In [1]: import numpy as np

In [2]: from numpy import linalg as LA

In [3]: np.set_printoptions(precision=2, suppress=True, linewidth=100)

In [4]: data = np.loadtxt("data.csv", delimiter=",")

In [5]: print(data)
[[ 0.  0.  0.  0.  1.  0.]
 [ 0.  0.  3.  0.  0.  0.]
 [ 0.  0.  0.  0.  0. -2.]
 [-1.  0.  0.  0.  0.  0.]
 [ 0.  0.  0. -1.  0.  0.]
 [ 0.  0.  0.  0.  0.  0.]]

In [6]: rk = LA.matrix_rank(data)

In [7]: print(rk)
5

In [8]: N = LA.svd(data)[2][rk:].T

In [9]: print(data @ N)
[[0.]
 [0.]
 [0.]
 [0.]
 [0.]
 [0.]]

In [10]: print(N.shape)
(6, 1)

In [11]: print(N @ N.T)
[[0. 0. 0. 0. 0. 0.]
 [0. 1. 0. 0. 0. 0.]
 [0. 0. 0. 0. 0. 0.]
 [0. 0. 0. 0. 0. 0.]
 [0. 0. 0. 0. 0. 0.]
 [0. 0. 0. 0. 0. 0.]]

In [12]: print([int(LA.matrix_rank(data[:, :j + 1])) for j in range(6)])
[1, 1, 2, 3, 4, 5]

In [13]: K = np.load("dump.npy")

In [14]: print(K)
[[1 3 1 3]
 [1 2 1 2]
 [1 3 1 3]
 [1 2 1 2]]

In [15]: # column 2 repeats column 0

In [16]: x0 = np.array([1, 3, 4, 2])

In [17]: h1 = np.maximum(K @ x0, 0)

In [18]: print(np.flatnonzero(h1 > 1e-9))
[0 1 2 3]

In [19]: print(K.T @ h1)
[ 70 180  70 180]

In [20]: print(h1)
[20 15 20 15]

In [21]: print(np.unique(K.round(6), axis=0).shape)
(2, 4)

In [22]: print(LA.lstsq(K[:-1].T, K[-1])[2])
2

In [23]: print(np.abs(np.diag(LA.qr(K)[1])) > 1e-9)
[ True  True False False]

In [24]: U, s, vt = LA.svd(K)

In [25]: print(np.argmax(s[:-1] / (s[1:] + 1e-6)) + 1)
2

In [26]: out = U[:, :2] @ np.diag(s[:2]) @ vt[:2]

In [27]: print(round(float(np.abs(K - out).max()), 2))
0.0

In [28]: U, s, vt = LA.svd(K)

In [29]: vecs = vt[:(s > 1e-8).sum()]

In [30]: rng = np.random.default_rng(208939)

In [31]: x0 = K[3] + 5 * K[1] + rng.integers(2) * np.eye(4)[3]

In [32]: print(x0)
[ 6. 12.  6. 13.]

In [33]: print(np.diag(vecs.T @ vecs))
[0.5 0.5 0.5 0.5]

In [34]: print(np.allclose(vecs.T @ vecs @ x0, x0))
False

In [35]: print(np.round(vecs.T @ vecs, 2) + 0)
[[0.5 0.  0.5 0. ]
 [0.  0.5 0.  0.5]
 [0.5 0.  0.5 0. ]
 [0.  0.5 0.  0.5]]

In [36]: mat = np.array([[1, 2, 0, 0, 0, 0],
    ...:     [1, 2, 0, 0, 0, 0],
    ...:     [1, 2, 0, 0, 0, 0],
    ...:     [0, 0, 1, 2, 0, 0],
    ...:     [0, 0, 1, 2, 0, 0],
    ...:     [0, 0, 1, 2, 0, 0],
    ...:     [0, 0, 0, 0, 1, 2],
    ...:     [0, 0, 0, 0, 1, 2],
    ...:     [0, 0, 0, 0, 1, 2]])

In [37]: print(LA.norm(mat, axis=0))
[1.73 3.46 1.73 3.46 1.73 3.46]

In [38]: print(np.round(LA.norm(mat, 1), 2), round(float(LA.norm(mat, np.inf)), 2))
6.0 3.0

In [39]: print(round(LA.norm(mat, 2), 2))
3.87

In [40]: print(LA.norm(mat, axis=1))
[2.24 2.24 2.24 2.24 2.24 2.24 2.24 2.24 2.24]

In [41]: U, s, vt = LA.svd(mat, full_matrices=False)

In [42]: print(np.round(U.T @ U, 2) + 0)
[[1. 0. 0. 0. 0. 0.]
 [0. 1. 0. 0. 0. 0.]
 [0. 0. 1. 0. 0. 0.]
 [0. 0. 0. 1. 0. 0.]
 [0. 0. 0. 0. 1. 0.]
 [0. 0. 0. 0. 0. 1.]]

In [43]: print(s.round(2) + 0)
[3.87 3.87 3.87 0.   0.   0.  ]

In [44]: print(round(np.sqrt((s ** 2).sum()), 2), round(float(LA.norm(mat)), 2))
6.71 6.71

In [45]: print(np.round(U.T @ mat @ vt.T, 2) + 0)
[[3.87 0.   0.   0.   0.   0.  ]
 [0.   3.87 0.   0.   0.   0.  ]
 [0.   0.   3.87 0.   0.   0.  ]
 [0.   0.   0.   0.   0.   0.  ]
 [0.   0.   0.   0.   0.   0.  ]
 [0.   0.   0.   0.   0.   0.  ]]

In [46]: print(np.cumsum(s ** 2) / np.sum(s ** 2))
[0.33 0.67 1.   1.   1.   1.  ]

In [47]: print(np.allclose(U * s @ vt, mat))
True

In [48]: print((s > 1e-8).sum())
3

In [49]: print(np.allclose(mat[:-1].T @ LA.lstsq(mat[:-1].T, mat[-1])[0], mat[-1]))
True

In [50]: print(np.unique(mat.round(6), axis=0).shape)
(3, 6)

In [51]: print(np.round(mat @ LA.pinv(mat) @ mat, 2) + 0)
[[1. 2. 0. 0. 0. 0.]
 [1. 2. 0. 0. 0. 0.]
 [1. 2. 0. 0. 0. 0.]
 [0. 0. 1. 2. 0. 0.]
 [0. 0. 1. 2. 0. 0.]
 [0. 0. 1. 2. 0. 0.]
 [0. 0. 0. 0. 1. 2.]
 [0. 0. 0. 0. 1. 2.]
 [0. 0. 0. 0. 1. 2.]]

In [52]: Q, _ = LA.qr(np.array([[0.1, 2.2, 0.2, 0.6, 0.8, 1.5, -1.6],
    ...:     [0.5, 0.5, -0.3, 1.2, -0.4, -1.1, -0.7],
    ...:     [0.4, -0.7, -1.0, -1.1, 0.8, 1.3, -1.9],
    ...:     [-2.0, 0.9, 1.9, -0.2, -0.4, -1.4, -0.5],
    ...:     [-0.2, 0.5, 2.2, -0.7, 0.5, 0.3, -0.1],
    ...:     [1.4, 0.7, 0.7, 0.0, 0.3, -0.5, -0.1],
    ...:     [-0.5, -0.8, 0.8, -1.0, -1.6, -1.1, -1.4]]))

In [53]: vecs, _ = LA.qr(np.array([[-0.5, -1.5, 0.9, -1.1, 0.3],
    ...:     [0.3, -0.8, 0.9, -1.5, -0.8],
    ...:     [-1.5, 0.7, 0.5, 2.0, -0.5],
    ...:     [-0.6, -0.1, 0.8, 1.5, -0.7],
    ...:     [-1.4, -0.2, -0.1, -0.8, -0.2]]))

In [54]: s = 10 * 0.5 ** np.arange(5)

In [55]: m1 = Q[:, :5] * s @ vecs[:5]

In [56]: print(m1)
[[ 0.05  1.77  2.6  -2.58 -0.11]
 [ 0.19  1.86  0.19 -0.26  1.26]
 [ 1.11  0.67 -0.07  1.77  0.26]
 [-2.12 -5.65  0.93 -3.84 -3.18]
 [-1.32  0.41 -0.34 -0.78 -1.46]
 [ 0.17  5.45  0.09  1.16  1.29]
 [-1.06 -1.99 -0.62  0.75 -0.96]]

In [57]: Q, vecs = LA.qr(m1[:, :3])[0], LA.qr(m1[:, 3:])[0]

In [58]: s = LA.svd(Q.T @ vecs, compute_uv=False)

In [59]: print(s)
[0.98 0.8 ]

In [60]: print(np.degrees(np.arccos(s.clip(0, 1))))
[11.05 36.94]

In [61]: print(round(float(LA.norm(Q @ Q.T - vecs @ vecs.T, 2)), 2))
1.0

In [62]: print((s > 0.9).sum())
1
